$ python -q
>>> import numpy as np
>>> import numpy.linalg as la
>>> np.set_printoptions(precision=3, suppress=True, linewidth=200, legacy="1.25")
>>> out = np.array([[9, -9], [5, -8]])
>>> basis = np.array([[6, 9], [8, 0]])
>>> data = np.kron(out, basis)
>>> data
array([[ 54,  81, -54, -81],
       [ 72,   0, -72,   0],
       [ 30,  45, -48, -72],
       [ 40,   0, -64,   0]])
>>> O = data.astype(float).copy()
>>> for j in range(4):
...     O[:, j] -= O[:, :j] @ (O[:, :j].T @ O[:, j])
...     O[:, j] /= la.norm(O[:, j])
... 
>>> np.round(O.T @ data, 3) + 0
array([[ 102.956,   55.596, -117.526,  -63.464],
       [   0.   ,   74.129,    0.   ,  -84.618],
       [   0.   ,    0.   ,   26.225,   14.161],
       [   0.   ,    0.   ,    0.   ,   18.882]])
>>> O
array([[ 0.524,  0.699,  0.291,  0.389],
       [ 0.699, -0.524,  0.389, -0.291],
       [ 0.291,  0.389, -0.524, -0.699],
       [ 0.389, -0.291, -0.699,  0.524]])
>>> np.round(O.T @ O, 3) + 0
array([[1., 0., 0., 0.],
       [0., 1., 0., 0.],
       [0., 0., 1., 0.],
       [0., 0., 0., 1.]])
>>> P = np.triu(np.array([[0, -1, 1, 0], [3, 3, 3, 2], [0, -3, -3, 1], [-1, -1, 1, 2]]), 1) + np.eye(4)
>>> out = P @ O @ la.inv(P)
>>> np.round(np.poly(out), 3) + 0
array([ 1.,  0., -2.,  0.,  1.])
>>> np.round(P @ O - O @ P, 3) + 0
array([[-0.408,  1.438, -3.535, -2.098],
       [ 1.651,  1.282, -2.098, -0.389],
       [ 0.389,  0.   , -2.156,  0.272],
       [ 0.   ,  0.389,  0.486,  1.282]])
>>> out = np.array([[2, 0], [3, 1], [0, 3]])
>>> A = np.kron(np.eye(3, dtype=int), out)
>>> A
array([[2, 0, 0, 0, 0, 0],
       [3, 1, 0, 0, 0, 0],
       [0, 3, 0, 0, 0, 0],
       [0, 0, 2, 0, 0, 0],
       [0, 0, 3, 1, 0, 0],
       [0, 0, 0, 3, 0, 0],
       [0, 0, 0, 0, 2, 0],
       [0, 0, 0, 0, 3, 1],
       [0, 0, 0, 0, 0, 3]])
>>> P = A @ la.solve(A.T @ A, A.T)
>>> np.round(np.trace(P), 3)
6.0
>>> np.diag(P)
array([0.331, 0.702, 0.967, 0.331, 0.702, 0.967, 0.331, 0.702, 0.967])
>>> P @ A[:, 1]
array([0., 1., 3., 0., 0., 0., 0., 0., 0.])
>>> P
array([[ 0.331,  0.446, -0.149,  0.   ,  0.   ,  0.   ,  0.   ,  0.   ,  0.   ],
       [ 0.446,  0.702,  0.099,  0.   ,  0.   ,  0.   ,  0.   ,  0.   ,  0.   ],
       [-0.149,  0.099,  0.967,  0.   ,  0.   ,  0.   ,  0.   ,  0.   ,  0.   ],
       [ 0.   ,  0.   ,  0.   ,  0.331,  0.446, -0.149,  0.   ,  0.   ,  0.   ],
       [ 0.   ,  0.   ,  0.   ,  0.446,  0.702,  0.099,  0.   ,  0.   ,  0.   ],
       [ 0.   ,  0.   ,  0.   , -0.149,  0.099,  0.967,  0.   ,  0.   ,  0.   ],
       [ 0.   ,  0.   ,  0.   ,  0.   ,  0.   ,  0.   ,  0.331,  0.446, -0.149],
       [ 0.   ,  0.   ,  0.   ,  0.   ,  0.   ,  0.   ,  0.446,  0.702,  0.099],
       [ 0.   ,  0.   ,  0.   ,  0.   ,  0.   ,  0.   , -0.149,  0.099,  0.967]])
>>> out = np.c_[A[:, :4] @ np.array([[4, 8, 1, 9], [-8, -9, -8, 2], [-2, -3, -7, -9], [-2, 7, 2, 0]]), np.array([-1, -3, 1, 3, 3, 0, -3, -3, 2])]
>>> out
array([[  8,  16,   2,  18,  -1],
       [  4,  15,  -5,  29,  -3],
       [-24, -27, -24,   6,   1],
       [ -4,  -6, -14, -18,   3],
       [ -8,  -2, -19, -27,   3],
       [ -6,  21,   6,   0,   0],
       [  0,   0,   0,   0,  -3],
       [  0,   0,   0,   0,  -3],
       [  0,   0,   0,   0,   2]])
>>> np.round(la.norm(out - A @ la.lstsq(A, out)[0], axis=0), 3) + 0
array([0.  , 0.  , 0.  , 0.  , 1.37])
>>> gram = A.T @ A
>>> gram
array([[13,  3,  0,  0,  0,  0],
       [ 3, 10,  0,  0,  0,  0],
       [ 0,  0, 13,  3,  0,  0],
       [ 0,  0,  3, 10,  0,  0],
       [ 0,  0,  0,  0, 13,  3],
       [ 0,  0,  0,  0,  3, 10]])
>>> la.matrix_rank(gram)
6
>>> la.svd(A, compute_uv=False) ** 2
array([14.854, 14.854, 14.854,  8.146,  8.146,  8.146])
>>> (A @ A.T).shape
(9, 9)
>>> np.diag(gram)
array([13, 10, 13, 10, 13, 10])
>>> rng = np.random.default_rng(656)
>>> idx = rng.integers(0, 2, 16)
>>> F = (idx[:, None] == idx) * -1 + np.eye(16)
>>> F
array([[ 0., -1.,  0.,  0.,  0.,  0., -1., -1., -1.,  0., -1.,  0., -1.,  0.,  0., -1.],
       [-1.,  0.,  0.,  0.,  0.,  0., -1., -1., -1.,  0., -1.,  0., -1.,  0.,  0., -1.],
       [ 0.,  0.,  0., -1., -1., -1.,  0.,  0.,  0., -1.,  0., -1.,  0., -1., -1.,  0.],
       [ 0.,  0., -1.,  0., -1., -1.,  0.,  0.,  0., -1.,  0., -1.,  0., -1., -1.,  0.],
       [ 0.,  0., -1., -1.,  0., -1.,  0.,  0.,  0., -1.,  0., -1.,  0., -1., -1.,  0.],
       [ 0.,  0., -1., -1., -1.,  0.,  0.,  0.,  0., -1.,  0., -1.,  0., -1., -1.,  0.],
       [-1., -1.,  0.,  0.,  0.,  0.,  0., -1., -1.,  0., -1.,  0., -1.,  0.,  0., -1.],
       [-1., -1.,  0.,  0.,  0.,  0., -1.,  0., -1.,  0., -1.,  0., -1.,  0.,  0., -1.],
       [-1., -1.,  0.,  0.,  0.,  0., -1., -1.,  0.,  0., -1.,  0., -1.,  0.,  0., -1.],
       [ 0.,  0., -1., -1., -1., -1.,  0.,  0.,  0.,  0.,  0., -1.,  0., -1., -1.,  0.],
       [-1., -1.,  0.,  0.,  0.,  0., -1., -1., -1.,  0.,  0.,  0., -1.,  0.,  0., -1.],
       [ 0.,  0., -1., -1., -1., -1.,  0.,  0.,  0., -1.,  0.,  0.,  0., -1., -1.,  0.],
       [-1., -1.,  0.,  0.,  0.,  0., -1., -1., -1.,  0., -1.,  0.,  0.,  0.,  0., -1.],
       [ 0.,  0., -1., -1., -1., -1.,  0.,  0.,  0., -1.,  0., -1.,  0.,  0., -1.,  0.],
       [ 0.,  0., -1., -1., -1., -1.,  0.,  0.,  0., -1.,  0., -1.,  0., -1.,  0.,  0.],
       [-1., -1.,  0.,  0.,  0.,  0., -1., -1., -1.,  0., -1.,  0., -1.,  0.,  0.,  0.]])
>>> F.inv()
Traceback (most recent call last):
  File "<python-input-37>", line 1, in <module>
    F.inv()
    ^^^^^
AttributeError: 'numpy.ndarray' object has no attribute 'inv'
>>> np.sort(np.abs(la.eigvals(F)))
array([1., 1., 1., 1., 1., 1., 1., 1., 1., 1., 1., 1., 1., 1., 7., 7.])
>>> la.determinant(F)
Traceback (most recent call last):
  File "<python-input-39>", line 1, in <module>
    la.determinant(F)
    ^^^^^^^^^^^^^^
AttributeError: module 'numpy.linalg' has no attribute 'determinant'
>>> round(la.det(F), 3)
49.0
>>> round(float(np.abs(la.eigvals(F)).max()), 3)
7.0
>>> [round(float(la.det(F[:i, :i])), 2) + 0 for i in range(1, 17)]
[0.0, -1.0, 0.0, 1.0, 2.0, 3.0, 6.0, 9.0, 12.0, 16.0, 20.0, 25.0, 30.0, 36.0, 42.0, 49.0]
>>> np.all(la.eigvalsh(F) > 0)
False
>>> round(la.eigvalsh(F).min(), 3)
-7.0
>>> left, s, vt = la.svd(F, full_matrices=False)
>>> s
array([7., 7., 1., 1., 1., 1., 1., 1., 1., 1., 1., 1., 1., 1., 1., 1.])
>>> round(float(np.sqrt((s ** 2).sum())), 3), np.round(la.norm(F), 3)
(10.583, 10.583)
>>> (s > 1e-8).sum()
16
>>> W0 = np.loadtxt("sample17.csv", delimiter=",")
>>> W0
array([[14.,  4., 12., 12., 12.],
       [ 4., -1.,  3.,  3.,  3.],
       [12.,  3.,  7.,  9.,  9.],
       [12.,  3.,  9.,  7.,  9.],
       [12.,  3.,  9.,  9.,  7.]])
>>> np.round(la.eigvalsh(W0).min(), 3)
-2.0
>>> [round(float(la.det(W0[:i, :i])), 2) + 0 for i in range(1, 6)]
[14.0, -30.0, 96.0, -264.0, 672.0]
>>> feats = np.load("arr.npy")
>>> feats
array([[-27,   0,   0,  -2,   0,  -1],
       [ -2, -14,   1,   0,  -1,   2],
       [ -1,  -2,  11,   2,   1,   0],
       [  1,   1,   1,  -2,   2,  -2],
       [ -1,  -2,   1,  -1,  10,   1],
       [  2,  -2,   1,   0,   1, -18]])
>>> out = feats + rng.integers(-2, 3, (6, 5)) @ rng.integers(-2, 3, (5, 6))
>>> out
array([[-30,   2,  -8, -10,  -6,  -2],
       [ -3, -15,   3,  -4,  -1,  -7],
       [-10,  -4,   9,   1,  -1,   1],
       [ -1,  -1,  -2,  -5,  -4,  -2],
       [  0,  -3,  -3,  -2,   6,   2],
       [  4,   5,  -7,  -9,   1, -22]])
>>> np.round(la.svd(out - feats, compute_uv=False), 3) + 0
array([19.927, 12.397,  9.801,  6.261,  1.4  ,  0.   ])
>>> np.abs(out - feats).sum(axis=1)
array([28, 17, 17, 16, 12, 30])
>>> la.matrix_rank(out - feats, tol=1e-8)
5
>>> O, vecs = la.qr(feats[:, :5])[0], la.qr(feats[:, 5:])[0]
>>> s = la.svd(O.T @ vecs, compute_uv=False)
>>> np.round(la.norm(O @ O.T - vecs @ vecs.T, 2), 3)
1.0
>>> np.degrees(np.arccos(s.clip(0, 1)))
array([77.119])
>>> idx = rng.permutation(6)
>>> idx
array([2, 0, 5, 1, 4, 3])
>>> out = feats[idx][:, idx]
>>> np.allclose(out, feats)
False
>>> np.sort(np.abs(la.eigvals(out)))
array([ 2.051,  9.283, 11.74 , 15.486, 16.82 , 26.666])
>>> np.trace(out)
-40
>>> f, v = feats[4], feats[0]
>>> f @ v
28
>>> f @ f
108
>>> pr = (f @ v) / (f @ f) * f
>>> la.matrix_rank(np.outer(f, v))
1
>>> v - pr
array([-26.741,   0.519,  -0.259,  -1.741,  -2.593,  -1.259])
>>> (v - pr) @ f
0.0
>>> pr
array([-0.259, -0.519,  0.259, -0.259,  2.593,  0.259])
>>> E = np.loadtxt("mat.csv", delimiter=",")
>>> E
array([[ 4.,  1.,  0.,  5.,  1.,  4.],
       [ 4.,  1.,  0.,  5.,  1.,  4.],
       [ 5.,  2.,  1.,  6.,  2.,  5.],
       [ 5.,  2.,  1.,  6.,  2.,  5.],
       [ 5.,  2.,  1.,  6.,  2.,  5.],
       [ 6.,  3.,  2.,  7.,  3.,  6.],
       [ 5.,  2.,  1.,  6.,  2.,  5.],
       [ 6.,  3.,  2.,  7.,  3.,  6.],
       [ 4.,  1.,  0.,  5.,  1.,  4.],
       [ 5.,  2.,  1.,  6.,  2.,  5.],
       [ 2., -1., -2.,  3., -1.,  2.],
       [ 5.,  2.,  1.,  6.,  2.,  5.],
       [ 4.,  1.,  0.,  5.,  1.,  4.]])
>>> gram = E.T @ E
>>> np.allclose(gram, gram.T)
True
>>> la.matrix_rank(gram)
2
>>> (E @ E.T).shape
(13, 13)
>>> m1 = np.load("case2.npy")
>>> m1
array([[0, 0, 3, 0, 1, 0, 3, 3, 0, 3, 0, 3, 1, 2, 0],
       [0, 0, 0, 1, 1, 1, 0, 2, 3, 0, 0, 3, 0, 2, 0],
       [0, 0, 0, 1, 3, 3, 0, 2, 0, 3, 3, 0, 3, 2, 2],
       [0, 0, 0, 0, 3, 2, 1, 0, 0, 0, 1, 2, 3, 0, 3],
       [0, 0, 0, 0, 0, 1, 3, 3, 0, 0, 0, 2, 3, 3, 0],
       [0, 0, 0, 0, 0, 0, 1, 3, 2, 3, 0, 2, 0, 2, 3],
       [0, 0, 0, 0, 0, 0, 0, 3, 0, 0, 0, 2, 0, 1, 2],
       [0, 0, 0, 0, 0, 0, 0, 0, 1, 0, 2, 1, 2, 1, 3],
       [0, 0, 0, 0, 0, 0, 0, 0, 0, 1, 2, 1, 3, 3, 0],
       [0, 0, 0, 0, 0, 0, 0, 0, 0, 0, 3, 0, 2, 0, 0],
       [0, 0, 0, 0, 0, 0, 0, 0, 0, 0, 0, 2, 0, 2, 3],
       [0, 0, 0, 0, 0, 0, 0, 0, 0, 0, 0, 0, 3, 2, 0],
       [0, 0, 0, 0, 0, 0, 0, 0, 0, 0, 0, 0, 0, 3, 2],
       [0, 0, 0, 0, 0, 0, 0, 0, 0, 0, 0, 0, 0, 0, 1],
       [0, 0, 0, 0, 0, 0, 0, 0, 0, 0, 0, 0, 0, 0, 0]])
>>> # columns 0 and 1 are equal
>>> np.prod(np.diag(m1)), round(float(la.det(m1)), 3)
(0, 0.0)
>>> [int(la.matrix_rank(la.matrix_power(m1, p))) for p in range(1, 16)]
[13, 12, 11, 10, 9, 8, 7, 6, 5, 4, 3, 2, 1, 0, 0]
>>> try:
...     la.inv(m1)
... except la.LinAlgError as e:
...     print(repr(e))
... 
LinAlgError('Singular matrix')
>>> la.matrix_rank(m1 - m1[0, 0] * np.eye(15))
13
>>> vec = np.array([7, -7, 1, 5, -1, -2])
>>> rhs = A @ vec
>>> beta, lr = np.zeros(6), 1 / la.norm(A, 2) ** 2
>>> for i in range(40):
...     beta -= lr * A.T @ (A @ beta - rhs)
...     if i % 10 == 0: print(i, round(la.norm(A @ beta - rhs), 3))
... 
0 13.401
10 0.005
20 0.0
30 0.0
>>> round(float(la.cond(A)), 3)
1.35
>>> r = la.matrix_rank(m1)
>>> r
13
>>> N = la.svd(m1)[2][r:].T
>>> N.shape
(15, 2)
>>> la.matrix_rank(m1.T @ m1), la.matrix_rank(m1 @ m1.T)
(13, 13)
>>> [int(la.matrix_rank(m1[:i])) for i in range(1, len(m1) + 1)]
[1, 2, 3, 4, 5, 6, 7, 8, 9, 10, 11, 12, 13, 13, 13]
>>> round(float(la.norm(m1, 2) / la.norm(m1)), 3)
0.728
>>> la.matrix_rank(m1, rtol=0.1)
10
>>> X = np.load("w.npy")
>>> X
array([[ 1,  0, -2,  1, -1, -3,  3, -2,  3,  2],
       [ 0,  3,  2, -3,  1,  2,  2,  3,  1, -1],
       [ 0,  0,  2, -1, -3,  3,  1,  1, -3, -2],
       [ 0,  0,  0, -1,  3,  3,  1,  3,  0, -2],
       [ 0,  0,  0,  0, -2, -2,  0,  1, -1, -3],
       [ 0,  0,  0,  0,  0, -3, -3,  1,  3, -2],
       [ 0,  0,  0,  0,  0,  0, -3, -2,  2,  0],
       [ 0,  0,  0,  0,  0,  0,  0,  1, -1, -2],
       [ 0,  0,  0,  0,  0,  0,  0,  0,  1,  0],
       [ 0,  0,  0,  0,  0,  0,  0,  0,  0,  0]])
>>> # triangular: eigenvalues sit on the diagonal
>>> r = la.matrix_rank(X)
>>> r
9
>>> N = la.svd(X)[2][r:].T
>>> np.allclose(X @ N, 0)
True
>>> [int(la.matrix_rank(np.delete(X, i, axis=0))) for i in range(10)]
[8, 8, 8, 8, 8, 8, 8, 8, 8, 9]
>>> np.round(X @ N, 3) + 0
array([[0.],
       [0.],
       [0.],
       [0.],
       [0.],
       [0.],
       [0.],
       [0.],
       [0.],
       [0.]])
>>> np.round(N[:, 0] / N[np.abs(N[:, 0]).round(6).argmax(), 0], 3) + 0
array([ 0.   , -0.698,  1.   , -0.333,  0.524, -0.381,  0.381, -0.571,  0.   , -0.286])
>>> [int(la.matrix_rank(X[:, :j + 1])) for j in range(10)]
[1, 2, 3, 4, 5, 6, 7, 8, 9, 9]
>>> [round(float(x), 3) for x in la.svd(X, compute_uv=False)[:3]]
[10.019, 6.496, 6.359]
>>> np.argsort(-la.norm(X, axis=0).round(6), kind="stable")[:3]
array([5, 8, 6])
>>> ang = np.radians(30)
>>> R = np.eye(10)
>>> R[5, 5] = R[0, 0] = np.cos(ang)
>>> R[5, 0], R[0, 5] = -np.sin(ang), np.sin(ang)
>>> R
array([[ 0.866,  0.   ,  0.   ,  0.   ,  0.   ,  0.5  ,  0.   ,  0.   ,  0.   ,  0.   ],
       [ 0.   ,  1.   ,  0.   ,  0.   ,  0.   ,  0.   ,  0.   ,  0.   ,  0.   ,  0.   ],
       [ 0.   ,  0.   ,  1.   ,  0.   ,  0.   ,  0.   ,  0.   ,  0.   ,  0.   ,  0.   ],
       [ 0.   ,  0.   ,  0.   ,  1.   ,  0.   ,  0.   ,  0.   ,  0.   ,  0.   ,  0.   ],
       [ 0.   ,  0.   ,  0.   ,  0.   ,  1.   ,  0.   ,  0.   ,  0.   ,  0.   ,  0.   ],
       [-0.5  ,  0.   ,  0.   ,  0.   ,  0.   ,  0.866,  0.   ,  0.   ,  0.   ,  0.   ],
       [ 0.   ,  0.   ,  0.   ,  0.   ,  0.   ,  0.   ,  1.   ,  0.   ,  0.   ,  0.   ],
       [ 0.   ,  0.   ,  0.   ,  0.   ,  0.   ,  0.   ,  0.   ,  1.   ,  0.   ,  0.   ],
       [ 0.   ,  0.   ,  0.   ,  0.   ,  0.   ,  0.   ,  0.   ,  0.   ,  1.   ,  0.   ],
       [ 0.   ,  0.   ,  0.   ,  0.   ,  0.   ,  0.   ,  0.   ,  0.   ,  0.   ,  1.   ]])
>>> out = X @ R.T
>>> np.abs(out - X).max(axis=0)
array([1.634, 0.   , 0.   , 0.   , 0.   , 0.402, 0.   , 0.   , 0.   , 0.   ])
